% python3 -q
>>> import numpy as np
>>> import numpy.linalg as la
>>> np.set_printoptions(precision=3, suppress=True, linewidth=100)
>>> X = np.load("w.npy")
>>> X
array([[ 2, -1,  1, -3,  2, -2,  2, -3],
       [-1,  1,  1,  0, -1,  2, -1, -2],
       [ 2,  2, -2,  3,  1,  0,  2, -1],
       [ 2,  2,  2,  0,  2, -3,  2,  3],
       [ 1,  2,  0, -2, -3, -1,  1,  2],
       [ 2, -1, -3,  3,  1,  0,  2,  2],
       [-1,  0,  1,  2,  1, -1,  0, -3],
       [ 3, -1, -3, -1, -3,  0,  1, -1]])
>>> round(la.det(X), 3)
np.float64(-10840.0)
>>> (X - X.T) / 2
array([[ 0. ,  0. , -0.5, -2.5,  0.5, -2. ,  1.5, -3. ],
       [ 0. ,  0. , -0.5, -1. , -1.5,  1.5, -0.5, -0.5],
       [ 0.5,  0.5,  0. ,  0.5,  0.5,  1.5,  0.5,  1. ],
       [ 2.5,  1. , -0.5,  0. ,  2. , -3. ,  0. ,  2. ],
       [-0.5,  1.5, -0.5, -2. ,  0. , -1. ,  0. ,  2.5],
       [ 2. , -1.5, -1.5,  3. ,  1. ,  0. ,  1.5,  1. ],
       [-1.5,  0.5, -0.5,  0. ,  0. , -1.5,  0. , -2. ],
       [ 3. ,  0.5, -1. , -2. , -2.5, -1. ,  2. ,  0. ]])
>>> (X + X.T) / 2
array([[ 2. , -1. ,  1.5, -0.5,  1.5,  0. ,  0.5,  0. ],
       [-1. ,  1. ,  1.5,  1. ,  0.5,  0.5, -0.5, -1.5],
       [ 1.5,  1.5, -2. ,  2.5,  0.5, -1.5,  1.5, -2. ],
       [-0.5,  1. ,  2.5,  0. ,  0. ,  0. ,  2. ,  1. ],
       [ 1.5,  0.5,  0.5,  0. , -3. ,  0. ,  1. , -0.5],
       [ 0. ,  0.5, -1.5,  0. ,  0. ,  0. ,  0.5,  1. ],
       [ 0.5, -0.5,  1.5,  2. ,  1. ,  0.5,  0. , -1. ],
       [ 0. , -1.5, -2. ,  1. , -0.5,  1. , -1. , -1. ]])
>>> np.allclose(X @ X.T, X.T @ X)
False
